% python3 -q
>>> import numpy as np
>>> np.set_printoptions(precision=1, suppress=True, linewidth=100)
>>> X = np.load("sample1.npy")
>>> X
array([[68., 64., 24.],
       [64., 68., 24.],
       [24., 24., 13.]])
>>> # symmetric
>>> O, R = np.linalg.qr(X)
>>> np.trace(O @ O.T)
np.float64(3.0)
>>> O.round(1) + 0
array([[-0.7,  0.7, -0.2],
       [-0.7, -0.7, -0.2],
       [-0.2,  0. ,  1. ]])
>>> rng = np.random.default_rng(484)
>>> labels = rng.permutation(3)
>>> Y = X[:, labels] * rng.choice([-1, 1], 3)
>>> Y
array([[24., 64., 68.],
       [24., 68., 64.],
       [13., 24., 24.]])
>>> Uu, _, Vt = np.linalg.svd(X.T @ Y)
>>> np.round(Uu @ Vt, 1) + 0
array([[0., 0., 1.],
       [0., 1., 0.],
       [1., 0., 0.]])
>>> print(labels)
[2 1 0]
>>> np.round(np.linalg.lstsq(X, Y)[0], 1) + 0
array([[0., 0., 1.],
       [0., 1., 0.],
       [1., 0., 0.]])
>>> np.unravel_index(np.abs(Y).argmax(), Y.shape)
(np.int64(0), np.int64(2))
>>> Y[:, 3]
Traceback (most recent call last):
  File "<python-input-17>", line 1, in <module>
    Y[:, 3]
    ~^^^^^^
IndexError: index 3 is out of bounds for axis 1 with size 3
>>> Y - Y[0]
array([[  0.,   0.,   0.],
       [  0.,   4.,  -4.],
       [-11., -40., -44.]])
>>> np.count_nonzero(Y)
np.int64(9)
>>> round(np.linalg.norm(Y), 1)
np.float64(141.1)
>>> [round(float(x), 1) for x in np.linalg.svd(X, compute_uv=False)[:3]]
[141.0, 4.0, 4.0]
>>> round(np.log10(np.linalg.cond(X)))
2
>>> np.round(np.linalg.norm(X, 2) / np.linalg.norm(X), 1)
np.float64(1.0)
>>> print(np.argsort(-np.linalg.norm(X, axis=0).round(6), kind="stable")[:3])
[0 1 2]
>>> r0 = np.array([3, 2, 0])
>>> np.array([np.convolve(row, r0, "same") for row in X])
array([[328., 200.,  48.],
       [332., 208.,  48.],
       [120.,  87.,  26.]])
>>> np.cross(X[0, :3], X[2, :3])
array([ 256., -308.,   96.])
>>> J = np.arange(16).reshape(4, 4) + -3
>>> J
array([[-3, -2, -1,  0],
       [ 1,  2,  3,  4],
       [ 5,  6,  7,  8],
       [ 9, 10, 11, 12]])
>>> print(np.linalg.lstsq(J[:-1].T, J[-1])[2])
2
>>> np.round(J @ np.linalg.pinv(J) @ J, 1) + 0
array([[-3., -2., -1.,  0.],
       [ 1.,  2.,  3.,  4.],
       [ 5.,  6.,  7.,  8.],
       [ 9., 10., 11., 12.]])
>>> K = np.load("dump.npy")
>>> K
array([[ 0,  6, -2,  2],
       [-6,  0, -1,  2],
       [ 2,  1,  0,  3],
       [-2, -2, -3,  0]])
>>> # skew-symmetric
>>> ang = np.radians(180)
>>> R = np.eye(4)
>>> R[3, 3] = R[2, 2] = np.cos(ang)
>>> R[3, 2], R[2, 3] = -np.sin(ang), np.sin(ang)
>>> R.round(1) + 0
array([[ 1.,  0.,  0.,  0.],
       [ 0.,  1.,  0.,  0.],
       [ 0.,  0., -1.,  0.],
       [ 0.,  0.,  0., -1.]])
>>> Y = K @ R.T
>>> print(np.allclose(np.linalg.norm(K, axis=1), np.linalg.norm(Y, axis=1)))
True
>>> np.allclose(K @ K.T, Y @ Y.T)
True
>>> round(np.linalg.eigvals(K).sum().real, 1)
np.float64(0.0)
>>> print(round(np.linalg.det(K.T), 1))
400.0
>>> np.round(np.linalg.det(2 * K), 1), round(float(np.linalg.det(K)), 1)
(np.float64(6400.0), 400.0)
>>> round(float(np.linalg.det(K[::-1])), 1)
400.0
>>> np.einsum("ij,ji->", K, K)
np.int64(-116)
>>> Y = np.linalg.invert(K)
Traceback (most recent call last):
  File "<python-input-48>", line 1, in <module>
    Y = np.linalg.invert(K)
        ^^^^^^^^^^^^^^^^
AttributeError: module 'numpy.linalg' has no attribute 'invert'
>>> Y = np.linalg.inv(K)
>>> np.linalg.det(K) * Y
array([[  -0.,  -60.,   40.,   20.],
       [  60.,    0.,  -40.,  -40.],
       [ -40.,   40.,   -0., -120.],
       [ -20.,   40.,  120.,    0.]])
>>> round(float(np.linalg.det(K) * np.linalg.det(Y)), 1)
1.0
>>> Y = np.array([[0, 0, 2, 2]])
>>> W0 = Y.T @ Y
>>> W0
array([[0, 0, 0, 0],
       [0, 0, 0, 0],
       [0, 0, 4, 4],
       [0, 0, 4, 4]])
>>> # columns 0 and 1 are equal
>>> Uu, sig, Vt = np.linalg.svd(W0)
>>> vecs = Vt[:(sig > 1e-8).sum()]
>>> x = W0[2] + -3 * W0[1] + rng.integers(2) * np.eye(4)[3]
>>> x
array([0., 0., 4., 5.])
>>> np.linalg.matrix_rank(np.vstack([W0, x]))
np.int64(2)
>>> ang = rng.uniform(0, 2 * np.pi, 22)
>>> O, _ = np.linalg.qr(np.array([[0.2, -0.3], [1.1, 0.8], [-0.3, 1.3]]))
>>> F = 5 * np.c_[np.cos(ang), np.sin(ang)] @ O.T
>>> F
array([[ 1.1, -2.1, -4.4],
       [ 1. ,  4.5, -1.9],
       [-0.7,  3.4,  3.6],
       [-1.3, -3.7,  3.1],
       [-0.4, -5. , -0.3],
       [ 1.3,  3.7, -3.1],
       [-0.7, -4.9,  0.8],
       [-1.2,  1.4,  4.6],
       [-0.8,  3.1,  3.8],
       [ 0.6, -3.8, -3.2],
       [ 1. ,  4.5, -1.9],
       [ 1.4,  0.2, -4.8],
       [ 1.5,  1.9, -4.4],
       [ 1.3,  3.8, -3. ],
       [-0.3,  4.3,  2.6],
       [-0.8, -4.8,  1.2],
       [ 0.8, -3. , -3.9],
       [ 1.4,  0.1, -4.8],
       [ 0.2,  4.9,  1.2],
       [-0.4, -5. , -0.4],
       [ 0.2,  4.9,  1. ],
       [ 0.4,  5. ,  0.5]])
>>> # rows and columns are dependent
>>> G = np.cov(F, rowvar=False)
>>> G
array([[ 0.9,  1.1, -2.6],
       [ 1.1, 15.1,  1.4],
       [-2.6,  1.4,  9.4]])
>>> np.round(np.linalg.eigvalsh(G)[::-1], 1) + 0
array([15.4,  9.9,  0. ])
>>> round(np.corrcoef(F[:, 2], F[:, 0])[0, 1], 1)
np.float64(-0.9)
>>> G.shape
(3, 3)
>>> ev, vecs = np.linalg.eigh(X)
>>> x = np.array([0, -3, -3])
>>> print(vecs * np.abs(ev) @ vecs.T)
[[68. 64. 24.]
 [64. 68. 24.]
 [24. 24. 13.]]
>>> x @ X @ x / (x @ x), ev[0], ev[-1]
(np.float64(64.5), np.float64(4.0), np.float64(141.0))
>>> vecs * np.sqrt(ev) @ vecs.T
array([[6.6, 4.6, 1.7],
       [4.6, 6.6, 1.7],
       [1.7, 1.7, 2.6]])
>>> x @ X @ x
np.float64(1161.0)
>>> (np.sign(vecs[:, -1].round(6)) == np.sign(vecs[0, -1].round(6))).astype(int)
array([1, 1, 1])
>>> vecs * np.maximum(ev, 0) @ vecs.T
array([[68., 64., 24.],
       [64., 68., 24.],
       [24., 24., 13.]])
>>> r = np.linalg.matrix_rank(F)
>>> print(r)
2
>>> null = np.linalg.svd(F)[2][r:].T
>>> [int(np.linalg.matrix_rank(np.delete(F, i, axis=0))) for i in range(22)]
[2, 2, 2, 2, 2, 2, 2, 2, 2, 2, 2, 2, 2, 2, 2, 2, 2, 2, 2, 2, 2, 2]
>>> null[:, 0] / null[np.abs(null[:, 0]).round(6).argmax(), 0]
array([ 1. , -0.1,  0.3])
>>> np.round(F @ null, 1) + 0
array([[0.],
       [0.],
       [0.],
       [0.],
       [0.],
       [0.],
       [0.],
       [0.],
       [0.],
       [0.],
       [0.],
       [0.],
       [0.],
       [0.],
       [0.],
       [0.],
       [0.],
       [0.],
       [0.],
       [0.],
       [0.],
       [0.]])
>>> np.linalg.matrix_rank(F.T @ F), np.linalg.matrix_rank(F @ F.T)
(np.int64(2), np.int64(2))
>>> feats = np.loadtxt("run8.csv", delimiter=",")
>>> feats
array([[-6.4, -3.6, -6.8],
       [ 6.5, -0.8,  7.6],
       [ 9.5, -2.8,  1.1],
       [-7.8,  4.8, -4.1],
       [-9.4,  2.8, -1.8],
       [-9.9,  0. ,  1.3],
       [ 1. , -9.8,  1.5],
       [ 5.5,  5.6,  6.2],
       [ 6.2,  5.1, -6. ],
       [-0.9,  9.9,  0.7],
       [ 2.2, -3.1,  9.3],
       [-7.8, -6.3,  0.5],
       [-3.1,  3.7, -8.8],
       [-0.7, -0.8, -9.9]])
>>> print(np.abs(feats).max())
9.9
>>> np.linalg.svd(feats, compute_uv=False)
array([26.8, 20.1, 16.8])
>>> np.linalg.matrix_rank(feats)
np.int64(3)
>>> print(np.unravel_index(np.abs(feats).argmax(), feats.shape))
(np.int64(5), np.int64(0))
>>> feats.sum(axis=0)
array([-15.1,   4.7,  -9.2])
>>> np.diff(feats, axis=0)
array([[ 12.9,   2.8,  14.4],
       [  3. ,  -2. ,  -6.5],
       [-17.3,   7.6,  -5.2],
       [ -1.6,  -2. ,   2.3],
       [ -0.5,  -2.8,   3.1],
       [ 10.9,  -9.8,   0.2],
       [  4.5,  15.4,   4.7],
       [  0.7,  -0.5, -12.2],
       [ -7.1,   4.8,   6.7],
       [  3.1, -13. ,   8.6],
       [-10. ,  -3.2,  -8.8],
       [  4.7,  10. ,  -9.3],
       [  2.4,  -4.5,  -1.1]])
>>> feats.shape
(14, 3)
>>> feats.sum(axis=1)
array([-16.8,  13.3,   7.8,  -7.1,  -8.4,  -8.6,  -7.3,  17.3,   5.3,   9.7,   8.4, -13.6,  -8.2,
       -11.4])
>>> arr = np.array([[0, 1, -5], [0, 0, -1], [0, 0, 0]])
>>> np.linalg.matrix_rank(arr, rtol=0.1)
np.int64(1)
>>> np.argsort(-np.linalg.norm(arr, axis=0).round(6), kind="stable")[:3]
array([2, 1, 0])
>>> O, R = np.linalg.qr(feats)
>>> O.round(1) + 0
array([[-0.3, -0.2, -0.3],
       [ 0.3,  0. ,  0.3],
       [ 0.4, -0.1, -0.1],
       [-0.3,  0.3,  0. ],
       [-0.4,  0.1,  0.1],
       [-0.4,  0. ,  0.2],
       [ 0. , -0.5,  0. ],
       [ 0.2,  0.3,  0.3],
       [ 0.3,  0.3, -0.4],
       [ 0. ,  0.5,  0.1],
       [ 0.1, -0.2,  0.4],
       [-0.3, -0.3,  0.1],
       [-0.1,  0.2, -0.4],
       [ 0. ,  0. , -0.5]])
>>> np.round(O @ R, 1) + 0
array([[-6.4, -3.6, -6.8],
       [ 6.5, -0.8,  7.6],
       [ 9.5, -2.8,  1.1],
       [-7.8,  4.8, -4.1],
       [-9.4,  2.8, -1.8],
       [-9.9,  0. ,  1.3],
       [ 1. , -9.8,  1.5],
       [ 5.5,  5.6,  6.2],
       [ 6.2,  5.1, -6. ],
       [-0.9,  9.9,  0.7],
       [ 2.2, -3.1,  9.3],
       [-7.8, -6.3,  0.5],
       [-3.1,  3.7, -8.8],
       [-0.7, -0.8, -9.9]])
>>> np.allclose(R.T @ R, feats.T @ feats)
True
>>> R
array([[23.8,  0.1,  7.9],
       [ 0. , 19.2, -3.7],
       [ 0. ,  0. , 19.8]])
>>> np.trace(O @ O.T)
np.float64(3.0)
>>> print(round(float(abs(R[0, 0])), 1), round(np.linalg.norm(feats[:, 0]), 1))
23.8 23.8
>>> np.linalg.eigvals(arr)
array([0., 0., 0.])
>>> round(float(np.linalg.det(arr.T)), 1)
0.0
>>> np.einsum("ij,ji->", arr, arr)
np.int64(0)
>>> np.round(np.linalg.det(2 * arr), 1), np.round(np.linalg.det(arr), 1)
(np.float64(0.0), np.float64(0.0))
>>> round(np.linalg.eigvals(arr).sum().real, 1)
np.float64(0.0)
>>> np.round(np.linalg.det(arr[::-1]), 1)
np.float64(0.0)
